In [1]: import numpy as np

In [2]: from numpy import linalg as LA

In [3]: np.set_printoptions(precision=3, suppress=True, linewidth=160, sign=" ")

In [4]: E = np.load("test10.npy")

In [5]: E
Out[5]: 
array([[-0.5  ,  1.   ,  1.375, -0.7  ,  0.   , -0.5  , -0.4  ,  0.1  ],
       [-0.2  , -1.5  ,  0.639, -0.3  , -0.8  , -0.4  , -2.6  , -1.9  ],
       [ 0.7  , -0.5  , -2.011,  0.8  , -0.6  ,  1.4  , -0.5  , -0.7  ],
       [ 1.2  , -0.8  , -3.655, -0.7  , -0.5  , -0.1  ,  0.4  , -1.5  ],
       [ 1.   , -0.3  , -3.045,  1.   , -1.3  ,  0.   ,  0.3  ,  0.   ],
       [ 2.9  , -0.9  , -8.521,  0.   ,  0.1  , -2.1  ,  0.9  ,  0.   ],
       [-0.3  , -0.4  ,  0.905, -0.1  , -0.9  , -1.7  , -0.7  , -1.2  ],
       [-0.3  ,  0.7  ,  0.871,  0.5  ,  0.3  , -1.   ,  0.8  ,  0.7  ],
       [-2.1  ,  1.6  ,  6.305, -1.8  ,  0.6  , -1.2  ,  0.9  ,  0.7  ],
       [ 0.7  , -1.6  , -2.15 ,  1.2  , -1.5  ,  0.3  , -1.7  ,  0.1  ],
       [ 1.5  , -0.1  , -4.629,  0.6  ,  1.2  , -0.6  , -0.2  ,  0.4  ],
       [ 2.1  , -0.4  , -6.435,  0.   , -0.2  , -0.7  ,  1.1  ,  2.1  ],
       [ 1.4  ,  0.2  , -4.229, -0.4  ,  1.8  , -2.8  , -2.4  ,  0.   ],
       [-0.2  ,  0.1  ,  0.621, -0.7  ,  2.4  ,  0.5  , -1.4  , -0.4  ],
       [-0.1  ,  0.4  ,  0.383,  0.4  , -1.6  , -0.4  , -1.1  , -2.7  ],
       [ 0.6  , -0.9  , -2.083, -1.1  , -0.4  ,  0.5  , -1.4  ,  1.4  ],
       [-2.   ,  0.8  ,  5.864, -0.2  ,  0.4  , -1.2  , -1.6  ,  0.8  ],
       [-1.   , -0.6  ,  2.98 ,  0.7  , -1.3  ,  0.8  , -2.4  ,  0.5  ],
       [ 0.2  ,  0.7  , -0.72 ,  1.1  ,  0.3  ,  0.6  ,  2.1  , -0.3  ],
       [ 0.2  ,  0.8  , -0.5  , -0.6  , -0.4  , -1.2  ,  0.   , -1.6  ],
       [ 1.7  ,  0.8  , -5.234, -1.3  ,  0.9  ,  0.3  ,  1.8  , -0.1  ],
       [-0.2  , -1.   ,  0.55 , -1.5  , -0.2  , -1.1  , -0.9  , -0.6  ],
       [ 1.   , -3.5  , -3.018,  0.   ,  1.   , -0.4  , -0.2  ,  0.4  ],
       [-0.5  , -0.9  ,  1.64 ,  0.5  ,  0.8  , -0.5  ,  0.9  ,  1.3  ],
       [ 2.   ,  0.3  , -5.801,  1.2  , -0.8  ,  0.1  ,  1.4  , -0.5  ],
       [ 0.1  ,  1.   , -0.3  ,  0.   , -0.7  , -2.2  ,  0.5  , -1.5  ],
       [-0.3  ,  1.8  ,  0.921, -2.8  , -0.3  , -0.7  ,  0.7  ,  0.6  ],
       [-0.5  ,  0.7  ,  1.554,  0.7  , -0.2  , -0.2  ,  0.5  ,  1.   ],
       [-0.5  ,  0.8  ,  1.554, -1.5  ,  0.4  , -0.3  ,  0.3  , -1.9  ],
       [-1.   ,  0.6  ,  3.099, -1.   ,  0.2  ,  0.2  , -0.2  , -1.9  ],
       [ 0.1  ,  1.8  , -0.401, -0.5  ,  0.4  , -0.2  , -1.7  ,  1.4  ],
       [-1.3  , -0.7  ,  3.836, -1.5  , -1.3  ,  1.1  ,  1.9  , -0.5  ],
       [ 0.3  ,  1.   , -0.752, -0.7  , -1.8  ,  0.8  , -0.3  , -0.5  ],
       [ 1.7  ,  0.3  , -5.075, -0.7  ,  0.7  ,  0.8  , -1.9  ,  0.   ],
       [-0.4  ,  1.6  ,  1.342,  0.6  , -0.9  , -0.4  , -0.2  , -0.2  ],
       [ 0.2  ,  0.   , -0.627,  0.4  , -0.4  ,  1.6  ,  1.5  ,  1.6  ],
       [-1.5  , -0.4  ,  4.596, -0.6  , -1.4  , -1.6  , -0.6  ,  0.9  ]])

In [6]: other = np.c_[E[:, :2] @ np.array([[3, 0], [-5, -5]]), np.array([3, 2, 1, 3, 3, 3, 2, 0, 1, 1, 1, 1, 1, 1, 0, 2, 3, 2, 3, 0, 2, 3, 0, 1, 2, 3, 3, 2, 3, 0, 3, 3, 2, 1, 3, 3, 3])]

In [7]: print(other.round(3) + 0)
[[ -6.5  -5.    3. ]
 [  6.9   7.5   2. ]
 [  4.6   2.5   1. ]
 [  7.6   4.    3. ]
 [  4.5   1.5   3. ]
 [ 13.2   4.5   3. ]
 [  1.1   2.    2. ]
 [ -4.4  -3.5   0. ]
 [-14.3  -8.    1. ]
 [ 10.1   8.    1. ]
 [  5.    0.5   1. ]
 [  8.3   2.    1. ]
 [  3.2  -1.    1. ]
 [ -1.1  -0.5   1. ]
 [ -2.3  -2.    0. ]
 [  6.3   4.5   2. ]
 [-10.   -4.    3. ]
 [  0.    3.    2. ]
 [ -2.9  -3.5   3. ]
 [ -3.4  -4.    0. ]
 [  1.1  -4.    2. ]
 [  4.4   5.    3. ]
 [ 20.5  17.5   0. ]
 [  3.    4.5   1. ]
 [  4.5  -1.5   2. ]
 [ -4.7  -5.    3. ]
 [ -9.9  -9.    3. ]
 [ -5.   -3.5   2. ]
 [ -5.5  -4.    3. ]
 [ -6.   -3.    0. ]
 [ -8.7  -9.    3. ]
 [ -0.4   3.5   3. ]
 [ -4.1  -5.    2. ]
 [  3.6  -1.5   1. ]
 [ -9.2  -8.    3. ]
 [  0.6   0.    3. ]
 [ -2.5   2.    3. ]]

In [8]: LA.norm(LA.qr(E)[0].T @ other, axis=0) ** 2 / ((other ** 2).sum(axis=0) + 1e-12)
Out[8]: array([ 1.   ,  1.   ,  0.342])

In [9]: LA.matrix_rank(other)
Out[9]: np.int64(3)
